$ python -q
>>> import numpy as np
>>> np.set_printoptions(precision=1, suppress=True, linewidth=140)
>>> F = np.array([[-5.3, -4.8, -6.9],
...     [-3.9, -3.7, -5.1],
...     [-2.6, -2.6, -3.4],
...     [-1.2, -1.3, -1.4],
...     [-1.1, -1.3, -1.4],
...     [-1.1, -1.2, -1.3],
...     [-1.0, -1.1, -1.2],
...     [-1.0, -1.1, -1.1],
...     [-0.5, -0.5, -0.5],
...     [1.5, 1.3, 1.4],
...     [5.9, 4.7, 5.2]])
>>> F
array([[-5.3, -4.8, -6.9],
       [-3.9, -3.7, -5.1],
       [-2.6, -2.6, -3.4],
       [-1.2, -1.3, -1.4],
       [-1.1, -1.3, -1.4],
       [-1.1, -1.2, -1.3],
       [-1. , -1.1, -1.2],
       [-1. , -1.1, -1.1],
       [-0.5, -0.5, -0.5],
       [ 1.5,  1.3,  1.4],
       [ 5.9,  4.7,  5.2]])
>>> proj = F @ np.linalg.solve(F.T @ F, F.T)
>>> np.round(np.diag(proj), 1) + 0
array([0.7, 0.3, 0.2, 0.2, 0.2, 0.1, 0.1, 0.2, 0. , 0.1, 1. ])
>>> np.round(np.linalg.eigvalsh(proj), 1) + 0
array([0., 0., 0., 0., 0., 0., 0., 0., 1., 1., 1.])
>>> blk = np.stack([F, -2 * F, F[::-1]])
>>> np.linalg.norm(blk, axis=(1, 2))
array([17. , 34.1, 17. ])
>>> np.linalg.matrix_rank(blk.reshape(3, -1))
np.int64(2)
>>> blk.sum(axis=0)
array([[ 11.2,   9.5,  12.1],
       [  5.4,   5. ,   6.5],
       [  2.1,   2.1,   2.9],
       [  0.2,   0.2,   0.3],
       [  0.1,   0.2,   0.2],
       [  0. ,   0. ,   0. ],
       [ -0.1,  -0.2,  -0.2],
       [ -0.2,  -0.2,  -0.3],
       [ -2.1,  -2.1,  -2.9],
       [ -5.4,  -5. ,  -6.5],
       [-11.2,  -9.5, -12.1]])
>>> blk.shape
(3, 11, 3)
>>> (blk @ F.T).shape
(3, 11, 11)
>>> np.einsum("bij,cij->bc", blk, blk)
array([[ 290.7, -581.4, -185.3],
       [-581.4, 1162.7,  370.6],
       [-185.3,  370.6,  290.7]])
